% ipython --no-banner

In [1]: import numpy as np

In [2]: np.set_printoptions(precision=3, suppress=True, linewidth=100)

In [3]: tidy = lambda a: np.round(a, 3) + 0

In [4]: mat = np.loadtxt("a.csv", delimiter=",")

In [5]: tidy(mat)
Out[5]: 
array([[ -4.172,  -0.057,   3.943],
       [ -4.705,  -0.235,   3.765],
       [ -4.474,  -0.158,   3.842],
       [ -2.268,   0.577,   4.577],
       [  1.735,   1.912,   5.912],
       [ -6.308,  -0.769,   3.231],
       [ -2.638,   0.454,   4.454],
       [  1.856,   1.952,   5.952],
       [ -1.474,   0.842,   4.842],
       [ -2.92 ,   0.36 ,   4.36 ],
       [ -3.097,   0.301,   4.301],
       [ -2.953,   0.349,   4.349],
       [  1.424,   1.808,   5.808],
       [ -1.93 ,   0.69 ,   4.69 ],
       [ -5.772,  -0.591,   3.409],
       [-10.651,  -2.217,   1.783],
       [ -1.797,   0.734,   4.734],
       [ -3.042,   0.319,   4.319],
       [ -7.541,  -1.18 ,   2.82 ],
       [ -4.651,  -0.217,   3.783],
       [ -4.41 ,  -0.137,   3.863],
       [ -2.403,   0.532,   4.532],
       [ -4.594,  -0.198,   3.802],
       [ -0.898,   1.034,   5.034],
       [ -0.478,   1.174,   5.174],
       [ -8.143,  -1.381,   2.619],
       [ -4.207,  -0.069,   3.931],
       [ -6.823,  -0.941,   3.059],
       [ -0.139,   1.287,   5.287],
       [ -4.976,  -0.325,   3.675],
       [ -2.201,   0.6  ,   4.6  ],
       [ -5.567,  -0.522,   3.478],
       [ -6.995,  -0.998,   3.002],
       [ -1.022,   0.993,   4.993],
       [ -3.123,   0.292,   4.292],
       [ -5.084,  -0.361,   3.639],
       [ -4.577,  -0.192,   3.808],
       [ -3.086,   0.305,   4.305]])

In [6]: # null space of dimension 1

In [7]: Z = mat[[6, 16]].astype(float)

In [8]: for _ in range(6):
   ...:     lab = np.linalg.norm(mat[:, None] - Z, axis=-1).argmin(axis=1)
   ...:     Z = np.array([mat[lab == j].mean(axis=0) for j in range(2)])
   ...: 

In [9]: lab
Out[9]: 
array([0, 0, 0, 1, 1, 0, 1, 1, 1, 1, 1, 1, 1, 1, 0, 0, 1, 1, 0, 0, 0, 1, 0, 1, 1, 0, 0, 0, 1, 0, 1,
       0, 0, 1, 1, 0, 0, 1])

In [10]: np.bincount(lab)
Out[10]: array([18, 20])

In [11]: tidy(Z[1] - Z[0])
Out[11]: array([4.236, 1.412, 1.412])

In [12]: tidy(Z)
Out[12]: 
array([[-5.758, -0.586,  3.414],
       [-1.523,  0.826,  4.826]])

In [13]: A = np.load("run0.npy")

In [14]: A
Out[14]: 
array([[ 4,  2,  4,  2],
       [ 6, -6,  6, -6],
       [ 2,  1,  4,  2],
       [ 3, -3,  6, -6]])

In [15]: D = np.linalg.norm(mat[:, None] - mat[None], axis=-1)

In [16]: D.mean(axis=1).argmax()
Out[16]: np.int64(15)

In [17]: D[26].round(6).argsort(kind="stable")[:4]
Out[17]: array([26,  0, 20,  2])

In [18]: np.unravel_index(D.round(6).argmax(), D.shape)
Out[18]: (np.int64(7), np.int64(15))

In [19]: X = np.load("x.npy")

In [20]: X
Out[20]: 
array([[-1,  0, -1, -2,  1,  0,  1, -1, -1, -1,  2, -1],
       [ 0, -1,  0, -1, -2,  1,  0,  1, -1, -1, -1,  2],
       [-1,  0, -1,  0, -1, -2,  1,  0,  1, -1, -1, -1],
       [-2, -1,  0, -1,  0, -1, -2,  1,  0,  1, -1, -1],
       [ 1, -2, -1,  0, -1,  0, -1, -2,  1,  0,  1, -1],
       [ 0,  1, -2, -1,  0, -1,  0, -1, -2,  1,  0,  1],
       [ 1,  0,  1, -2, -1,  0, -1,  0, -1, -2,  1,  0],
       [-1,  1,  0,  1, -2, -1,  0, -1,  0, -1, -2,  1],
       [-1, -1,  1,  0,  1, -2, -1,  0, -1,  0, -1, -2],
       [-1, -1, -1,  1,  0,  1, -2, -1,  0, -1,  0, -1],
       [ 2, -1, -1, -1,  1,  0,  1, -2, -1,  0, -1,  0],
       [-1,  2, -1, -1, -1,  1,  0,  1, -2, -1,  0, -1]])

In [21]: # equal to its transpose

In [22]: def softmax(z):
    ...:     e = np.exp(z - z.max(axis=-1, keepdims=True))
    ...:     return e / e.sum(axis=-1, keepdims=True)
    ...: 

In [23]: tidy(softmax(X[1] + -1))
Out[23]: array([0.056, 0.021, 0.056, 0.021, 0.008, 0.153, 0.056, 0.153, 0.021, 0.021, 0.021, 0.415])

In [24]: att = X @ X.T / np.sqrt(12)

In [25]: softmax(att).round(6).argmax(axis=1)
Out[25]: array([ 0,  1,  2,  3,  4,  5,  6,  7,  8,  9, 10, 11])

In [26]: vals, vecs = np.linalg.eigh(X)

In [27]: tidy(vecs.T @ X @ vecs)
Out[27]: 
array([[-5.316,  0.   ,  0.   ,  0.   ,  0.   ,  0.   ,  0.   ,  0.   ,  0.   ,  0.   ,  0.   ,
         0.   ],
       [ 0.   , -4.566,  0.   ,  0.   ,  0.   ,  0.   ,  0.   ,  0.   ,  0.   ,  0.   ,  0.   ,
         0.   ],
       [ 0.   ,  0.   , -4.465,  0.   ,  0.   ,  0.   ,  0.   ,  0.   ,  0.   ,  0.   ,  0.   ,
         0.   ],
       [ 0.   ,  0.   ,  0.   , -3.665,  0.   ,  0.   ,  0.   ,  0.   ,  0.   ,  0.   ,  0.   ,
         0.   ],
       [ 0.   ,  0.   ,  0.   ,  0.   , -2.646,  0.   ,  0.   ,  0.   ,  0.   ,  0.   ,  0.   ,
         0.   ],
       [ 0.   ,  0.   ,  0.   ,  0.   ,  0.   , -2.284,  0.   ,  0.   ,  0.   ,  0.   ,  0.   ,
         0.   ],
       [ 0.   ,  0.   ,  0.   ,  0.   ,  0.   ,  0.   , -1.801,  0.   ,  0.   ,  0.   ,  0.   ,
         0.   ],
       [ 0.   ,  0.   ,  0.   ,  0.   ,  0.   ,  0.   ,  0.   , -0.985,  0.   ,  0.   ,  0.   ,
         0.   ],
       [ 0.   ,  0.   ,  0.   ,  0.   ,  0.   ,  0.   ,  0.   ,  0.   , -0.87 ,  0.   ,  0.   ,
         0.   ],
       [ 0.   ,  0.   ,  0.   ,  0.   ,  0.   ,  0.   ,  0.   ,  0.   ,  0.   ,  3.384,  0.   ,
         0.   ],
       [ 0.   ,  0.   ,  0.   ,  0.   ,  0.   ,  0.   ,  0.   ,  0.   ,  0.   ,  0.   ,  5.513,
         0.   ],
       [ 0.   ,  0.   ,  0.   ,  0.   ,  0.   ,  0.   ,  0.   ,  0.   ,  0.   ,  0.   ,  0.   ,
         5.7  ]])

In [28]: np.unique(vals.round(6) + 0, return_counts=True)[1]
Out[28]: array([1, 1, 1, 1, 1, 1, 1, 1, 1, 1, 1, 1])

In [29]: tidy(np.linalg.svd(X, compute_uv=False))
Out[29]: array([5.7  , 5.513, 5.316, 4.566, 4.465, 3.665, 3.384, 2.646, 2.284, 1.801, 0.985, 0.87 ])

In [30]: x = np.array([0, 4, 2, 0, 4, 4, 2, 3, 3, 1, 1, 2])

In [31]: target = X @ x

In [32]: beta, lr = np.zeros(12), 1 / np.linalg.norm(X, 2) ** 2

In [33]: for i in range(10):
    ...:     beta -= lr * X.T @ (X @ beta - target)
    ...:     if i % 2 == 0: print(i, round(np.linalg.norm(X @ beta - target), 3))
    ...: 
0 12.27
2 4.093
4 3.306
6 2.974
8 2.73

In [34]: tidy(beta)
Out[34]: array([0.181, 3.22 , 2.093, 1.212, 3.066, 3.489, 2.606, 3.449, 1.668, 1.44 , 1.932, 1.643])
